% python3 -q
>>> import numpy as np
>>> np.set_printoptions(suppress=True, linewidth=140)
>>> def rnd(a):
...     return np.round(a, 1) + 0
... 
>>> F = np.loadtxt("run18.csv", delimiter=",")
>>> print(F)
[[ 2.  0.  0.  0.  0.  0.]
 [ 5.  0.  0.  4.  3.  0.]
 [ 6.  0.  4.  1.  3.  0.]
 [ 7.  0.  5.  7.  8.  0.]
 [ 2.  0.  0.  1.  0.  0.]
 [ 5.  0.  0.  7.  4.  0.]
 [ 4.  0.  0.  4.  2.  0.]
 [ 5.  0.  0.  4.  2.  0.]
 [ 2.  0.  0.  1.  0.  0.]
 [ 7.  0.  3. 13.  9.  0.]
 [ 3.  0.  0.  4.  1.  0.]
 [ 6.  0.  2.  7.  7.  0.]
 [ 9.  3. 10. 10. 13.  0.]
 [ 9.  0. 10. 10. 11.  3.]
 [ 6.  0.  2.  7.  5.  0.]
 [ 9.  0. 10. 10. 11.  3.]
 [ 3.  0.  0.  1.  0.  0.]
 [ 2.  0.  0.  0.  0.  0.]
 [ 6.  0.  3.  4.  4.  0.]
 [ 6.  0.  4.  1.  5.  0.]
 [ 6.  1.  4.  1.  6.  0.]
 [ 1.  0.  0.  0.  0.  0.]
 [ 1.  0.  0.  0.  0.  0.]]
>>> # rows 4 and 8 are equal
>>> Ac = F - F.mean(axis=0)
>>> U, sigma, vt = np.linalg.svd(Ac, full_matrices=False)
>>> print((np.sign(U[:, 0]) == np.sign(U[0, 0])).astype(int))
[1 1 1 0 1 0 1 1 1 0 1 0 0 0 0 0 1 1 0 1 0 1 1]
>>> print(rnd((sigma ** 2).sum() ** 2 / (sigma ** 4).sum()))
1.3
>>> print(np.searchsorted(np.cumsum(sigma ** 2) / (sigma ** 2).sum(), 0.9) + 1)
2
>>> print(np.linalg.matrix_rank(Ac))
6
>>> print(rnd(sigma))
[31.2 10.8  4.7  3.8  2.2  1.3]
>>> dist = np.linalg.norm(F[:, None] - F[None], axis=-1)
>>> print((dist + 1e9 * np.eye(23)).round(6).argmin(axis=1))
[17  7 19 11  8 14  7  1  4  3  6 14 13 15 11 13  4  0  1 20 19 22 21]
>>> print(np.linalg.matrix_rank(dist ** 2))
8
>>> print(dist[6].round(6).argsort(kind="stable")[:4])
[ 6  7  1 10]
>>> z = F[:, 3] > np.median(F[:, 3])
>>> f = F[z].mean(axis=0) - F[~z].mean(axis=0)
>>> print(rnd((((F - F.mean(axis=0)) @ f > 0) == z).mean()))
0.9
>>> print(rnd(f))
[3.6 0.3 4.2 7.1 6.8 0.8]
>>> print(((F - F.mean(axis=0)) @ f > 0).astype(int))
[0 0 0 1 0 1 0 0 0 1 0 1 1 1 1 1 0 0 1 0 1 0 0]
>>> Ac = (F - F.mean(axis=0)) / F.std(axis=0)
>>> print(rnd(Ac.std(axis=0)))
[1. 1. 1. 1. 1. 1.]
>>> print(np.argwhere(np.abs(Ac) > 2))
[[ 9  3]
 [12  1]
 [12  2]
 [12  4]
 [13  2]
 [13  5]
 [15  2]
 [15  5]]
>>> c = np.linalg.lstsq(np.delete(Ac, 4, axis=1), Ac[:, 4])[0]
>>> print(np.abs(c).argmax())
2
>>> print(rnd(1 - np.var(Ac[:, 4] - np.delete(Ac, 4, axis=1) @ c)))
1.0
>>> Ac = F - F.mean(axis=0)
>>> evecs = np.linalg.svd(Ac)[2][:1]
>>> M2 = Ac - Ac @ evecs.T @ evecs
>>> print(rnd(np.linalg.norm(M2) / np.linalg.norm(Ac)))
0.4
>>> print(rnd((Ac @ evecs.T).std(axis=0)))
[6.5]
>>> A = np.load("out18.npy")
>>> print(A)
[[ 1.3  0.2 -1.2 -0.2 -1.4 -1.9  0.8]
 [ 0.2  0.8  1.9 -2.1  0.4  0.9 -0.4]
 [-0.7 -1.4 -1.3 -0.3 -1.1 -0.1 -0.5]
 [ 1.2 -0.6  2.  -2.1 -0.1  0.5 -0.2]
 [-0.1 -0.8 -0.2  0.4  1.1  1.   0.1]
 [ 1.1 -0.7  1.7 -0.8  0.7  0.3  0.1]
 [-0.3 -0.1 -0.3  0.2 -2.6 -0.8 -0.5]]
>>> U, sigma, vt = np.linalg.svd(A, full_matrices=False)
>>> print((sigma > 1e-8).sum())
7
>>> print(rnd(np.sqrt((sigma ** 2).sum())), rnd(np.linalg.norm(A)))
7.2 7.2
>>> print(U.shape, sigma.shape, vt.shape)
(7, 7) (7,) (7, 7)
>>> print(np.abs(U[:, 0]).round(6).argmax())
1
>>> print(rnd(np.cumsum(sigma ** 2) / np.sum(sigma ** 2)))
[0.5 0.8 0.9 1.  1.  1.  1. ]
>>> T = np.stack([A, -3 * A, A[::-1]])
>>> print(rnd(np.einsum("bij,cij->bc", T, T)))
[[  52.2 -156.7   29.9]
 [-156.7  470.1  -89.8]
 [  29.9  -89.8   52.2]]
>>> print(rnd(np.abs(np.linalg.svd(A)[2][-1])))
[0.5 0.1 0.2 0.1 0.1 0.  0.8]
>>> print(rnd(np.linalg.norm(A, 2) / np.linalg.norm(A)))
0.7
>>> print(np.linalg.cond(A) > 100)
True
>>> print(np.linalg.matrix_rank(A, rtol=0.1))
5
>>> print([round(float(x), 1) for x in np.linalg.svd(A, compute_uv=False)[:3]])
[5.2, 3.6, 2.4]
>>> rng = np.random.default_rng(995)
>>> z = rng.permutation(7)
>>> M2 = A[:, z] * rng.choice([-1, 1], 7)
>>> print(M2)
[[-1.9  0.2 -0.2 -1.3 -0.8 -1.4 -1.2]
 [ 0.9  0.8 -2.1 -0.2  0.4  0.4  1.9]
 [-0.1 -1.4 -0.3  0.7  0.5 -1.1 -1.3]
 [ 0.5 -0.6 -2.1 -1.2  0.2 -0.1  2. ]
 [ 1.  -0.8  0.4  0.1 -0.1  1.1 -0.2]
 [ 0.3 -0.7 -0.8 -1.1 -0.1  0.7  1.7]
 [-0.8 -0.1  0.2  0.3  0.5 -2.6 -0.3]]
>>> U, _, vt = np.linalg.svd(A.T @ M2)
>>> print(rnd(U @ vt))
[[ 0.  0.  0. -1.  0.  0.  0.]
 [ 0.  1.  0.  0.  0.  0.  0.]
 [ 0.  0.  0.  0.  0.  0.  1.]
 [ 0.  0.  1.  0.  0.  0.  0.]
 [ 0.  0.  0.  0.  0.  1.  0.]
 [ 1.  0.  0.  0.  0.  0.  0.]
 [ 0.  0.  0.  0. -1.  0.  0.]]
>>> M2 = np.array([[-9, -3, -1, 3], [-1, 1, 3, 7], [-7, 1, 7, 7], [-3, -3, 6, 1]])
>>> basis = np.array([[2, 1], [2, 1]])
>>> feats = np.block([[M2, np.zeros((4, 2))], [np.zeros((2, 4)), basis]])
>>> print(feats)
[[-9. -3. -1.  3.  0.  0.]
 [-1.  1.  3.  7.  0.  0.]
 [-7.  1.  7.  7.  0.  0.]
 [-3. -3.  6.  1.  0.  0.]
 [ 0.  0.  0.  0.  2.  1.]
 [ 0.  0.  0.  0.  2.  1.]]
>>> print(rnd(np.linalg.norm(feats, axis=1)))
[10.   7.7 12.2  7.4  2.2  2.2]
>>> print(feats.reshape(-1, 2))
[[-9. -3.]
 [-1.  3.]
 [ 0.  0.]
 [-1.  1.]
 [ 3.  7.]
 [ 0.  0.]
 [-7.  1.]
 [ 7.  7.]
 [ 0.  0.]
 [-3. -3.]
 [ 6.  1.]
 [ 0.  0.]
 [ 0.  0.]
 [ 0.  0.]
 [ 2.  1.]
 [ 0.  0.]
 [ 0.  0.]
 [ 2.  1.]]
>>> print(feats.ravel(order="F"))
[-9. -1. -7. -3.  0.  0. -3.  1.  1. -3.  0.  0. -1.  3.  7.  6.  0.  0.  3.  7.  7.  1.  0.  0.  0.  0.  0.  0.  2.  2.  0.  0.  0.  0.
  1.  1.]
>>> T = feats.reshape(6, 2, -1)
>>> print(np.swapaxes(T, 1, 2)[2])
[[-7.  7.]
 [ 1.  0.]
 [ 7.  0.]]
>>> print(T[:, 0])
[[-9. -3. -1.]
 [-1.  1.  3.]
 [-7.  1.  7.]
 [-3. -3.  6.]
 [ 0.  0.  0.]
 [ 0.  0.  0.]]
>>> print(np.einsum("ihd,ihd->ih", T, T))
[[91.  9.]
 [11. 49.]
 [99. 49.]
 [54.  1.]
 [ 0.  5.]
 [ 0.  5.]]
>>> print(np.einsum("ihd,jhd->hij", T, T).shape)
(2, 6, 6)
